$ ipython --no-banner

In [1]: import numpy as np

In [2]: np.set_printoptions(precision=2, suppress=True, linewidth=120, sign=" ")

In [3]: def tidy(a):
   ...:     return np.round(a, 2) + 0
   ...: 

In [4]: W0 = np.loadtxt("a.csv", delimiter=",")

In [5]: W0
Out[5]: 
array([[ 0.,  0.,  2.,  0.,  0.,  2.,  0.,  0.,  0.],
       [ 0., -2.,  0.,  0.,  2.,  0.,  0., -1., -1.],
       [-1.,  0.,  0.,  0.,  0., -1.,  0.,  0.,  0.],
       [ 0.,  0.,  0.,  1.,  0.,  0.,  2.,  0.,  0.],
       [ 0.,  0.,  0.,  0.,  0.,  0.,  0., -1.,  0.],
       [ 2.,  0.,  0.,  0.,  0.,  1.,  0.,  0.,  0.],
       [ 0.,  0.,  0., -2.,  0.,  0.,  2.,  0.,  0.],
       [ 0., -2.,  0.,  0., -1.,  0.,  0.,  0., -1.],
       [ 0.,  0.,  0.,  0., -2.,  0.,  0., -1., -1.]])

In [6]: # 3 groups of indices that never mix

In [7]: vec = np.array([3, 0, 1, 2, 1, 3, 4, 5, 1])

In [8]: y = W0 @ vec

In [9]: y
Out[9]: array([ 8., -4., -6., 10., -5.,  9.,  4., -2., -8.])

In [10]: tidy(np.linalg.solve(W0, y))
Out[10]: array([ 3.,  0.,  1.,  2.,  1.,  3.,  4.,  5.,  1.])

In [11]: tidy(np.linalg.solve(W0, W0[:, 4]))
Out[11]: array([ 0.,  0.,  0.,  0.,  1.,  0.,  0.,  0.,  0.])

In [12]: tidy(np.linalg.solve(W0, 2 * y))
Out[12]: array([  6.,   0.,   2.,   4.,   2.,   6.,   8.,  10.,   2.])

In [13]: rng = np.random.default_rng(425)

In [14]: idx = rng.permutation(9)

In [15]: idx
Out[15]: array([ 7,  1,  6,  3,  4,  0,  2,  8,  5])

In [16]: B = W0[idx][:, idx]

In [17]: tidy(np.sort(np.abs(np.linalg.eigvals(B))))
Out[17]: array([ 1.  ,  1.06,  1.06,  1.41,  1.41,  1.72,  2.45,  2.45,  3.12])

In [18]: tidy(np.linalg.det(B)), tidy(np.linalg.det(W0[idx]))
Out[18]: (np.float64(72.0), np.float64(72.0))

In [19]: def softmax(z):
    ...:     e = np.exp(z - z.max(axis=-1, keepdims=True))
    ...:     return e / e.sum(axis=-1, keepdims=True)
    ...: 

In [20]: tidy(softmax(W0[7] + 5))
Out[20]: array([ 0.15,  0.02,  0.15,  0.15,  0.05,  0.15,  0.15,  0.15,  0.05])

In [21]: tidy(softmax(W0).sum(axis=1))
Out[21]: array([ 1.,  1.,  1.,  1.,  1.,  1.,  1.,  1.,  1.])

In [22]: scores = W0 @ W0.T / np.sqrt(9)

In [23]: tidy(softmax(scores)[7] @ W0)
Out[23]: array([ 0.05, -1.07,  0.11, -0.05, -0.39,  0.11,  0.21, -0.34, -0.68])
